In [1]: import numpy as np

In [2]: np.set_printoptions(precision=3, suppress=True, linewidth=160)

In [3]: rnd = lambda a: np.round(a, 3) + 0

In [4]: m1 = np.load("run16.npy")

In [5]: print(m1)
[[-3.159 -4.541  3.159]
 [-3.024 -4.309  3.024]
 [-1.935 -2.479  1.935]
 [-1.929 -2.469  1.929]
 [-1.906 -2.431  1.906]
 [-1.9   -2.422  1.9  ]
 [-0.921 -0.882  0.921]
 [-0.659 -0.506  0.659]
 [-0.227  0.023  0.227]
 [-0.077  0.123  0.077]
 [-0.012  0.085  0.012]
 [-0.008  0.074  0.008]
 [-0.113 -0.561  0.113]
 [-0.875 -2.686  0.875]
 [-0.934 -2.833  0.934]
 [-0.966 -2.915  0.966]
 [-0.999 -2.998  0.999]
 [-1.106 -3.263  1.106]
 [-1.618 -4.508  1.618]
 [-2.758 -7.177  2.758]]

In [6]: # looks like rank 2

In [7]: lab = m1[:, 1] > np.median(m1[:, 1])

In [8]: u = m1[lab].mean(axis=0) - m1[~lab].mean(axis=0)

In [9]: print(lab.astype(int))
[0 0 0 1 1 1 1 1 1 1 1 1 1 0 0 0 0 0 0 0]

In [10]: print((((m1 - m1.mean(axis=0)) @ u > 0) == lab).mean())
0.85

In [11]: print(rnd(u))
[ 0.962  2.874 -0.962]

In [12]: left, sigma, vt = np.linalg.svd(m1)

In [13]: print(np.argmax(sigma[:-1] / (sigma[1:] + 1e-6)) + 1)
2

In [14]: other = left[:, :2] @ np.diag(sigma[:2]) @ vt[:2]

In [15]: print(rnd(np.abs(m1 - other).max()))
0.0

In [16]: print(np.linalg.matrix_rank(other))
2

In [17]: print(rnd(np.linalg.norm(m1 - other, 2)), rnd(sigma[2]))
0.0 0.0

In [18]: print(rnd(np.linalg.norm(m1 - other) / np.linalg.norm(m1)))
0.0

In [19]: print(np.linalg.cond(m1) > 100)
True

In [20]: print(rnd(np.linalg.norm(m1, 2) / np.linalg.norm(m1)))
0.985

In [21]: r = np.linalg.matrix_rank(m1)

In [22]: print(r)
2

In [23]: null = np.linalg.svd(m1)[2][r:].T

In [24]: print(rnd(null @ null.T))
[[0.5 0.  0.5]
 [0.  0.  0. ]
 [0.5 0.  0.5]]

In [25]: print([int(np.linalg.matrix_rank(m1[:i])) for i in range(1, len(m1) + 1)])
[1, 2, 2, 2, 2, 2, 2, 2, 2, 2, 2, 2, 2, 2, 2, 2, 2, 2, 2, 2]

In [26]: print(rnd(m1 @ null))
[[0.]
 [0.]
 [0.]
 [0.]
 [0.]
 [0.]
 [0.]
 [0.]
 [0.]
 [0.]
 [0.]
 [0.]
 [0.]
 [0.]
 [0.]
 [0.]
 [0.]
 [0.]
 [0.]
 [0.]]

In [27]: print(null.shape)
(3, 1)

In [28]: print(np.allclose(m1 @ null, 0))
True

In [29]: X = np.load("x.npy")

In [30]: print(X)
[[1.   0.9  0.81]
 [0.9  1.   0.9 ]
 [0.81 0.9  1.  ]]

In [31]: # symmetric

In [32]: print([round(float(x), 3) for x in np.linalg.svd(X, compute_uv=False)[:3]])
[2.741, 0.19, 0.069]

In [33]: print(rnd(np.abs(np.linalg.svd(X)[2][-1])))
[0.417 0.807 0.417]

In [34]: print(rnd(np.linalg.norm(X, 2) / np.linalg.norm(X)))
0.997

In [35]: print(np.linalg.matrix_rank(X, rtol=0.1))
1

In [36]: K = np.loadtxt("layer10.csv", delimiter=",")

In [37]: print(K)
[[-0.388 -0.726 -0.721]
 [ 0.397 -0.207  0.647]
 [-0.3    0.856 -0.388]
 [ 0.01  -0.986 -0.319]
 [ 0.149  0.537  0.354]
 [-0.611  0.959 -0.793]
 [-0.04  -0.706 -0.197]
 [-0.653 -0.999 -0.964]
 [-0.67  -0.925 -0.944]
 [ 0.03  -0.598 -0.04 ]
 [ 0.04   0.706  0.197]
 [ 0.405  0.01   0.675]
 [-0.119 -0.859 -0.388]
 [ 0.43   0.585  0.749]
 [-0.07  -0.994 -0.493]
 [ 0.168 -1.    -0.282]
 [ 0.06  -0.03   0.11 ]
 [-0.47  -1.    -0.922]
 [-0.405  0.991 -0.414]
 [ 0.168  0.983  0.578]
 [ 0.653  0.744  0.925]
 [-0.422 -0.422 -0.726]
 [ 0.641 -0.998  0.74 ]
 [-0.53   0.478 -0.782]
 [-0.3   -0.07  -0.537]
 [ 0.478 -0.998  0.47 ]
 [-0.922 -0.1   -0.996]
 [-0.119  0.992  0.159]
 [ 0.363  0.254  0.641]]

In [38]: vec = np.array([2, 2, -2])

In [39]: print(np.linalg.norm(K @ vec) <= np.linalg.norm(K, 2) * np.linalg.norm(vec) + 1e-9)
True

In [40]: print((K @ vec).argmax())
5
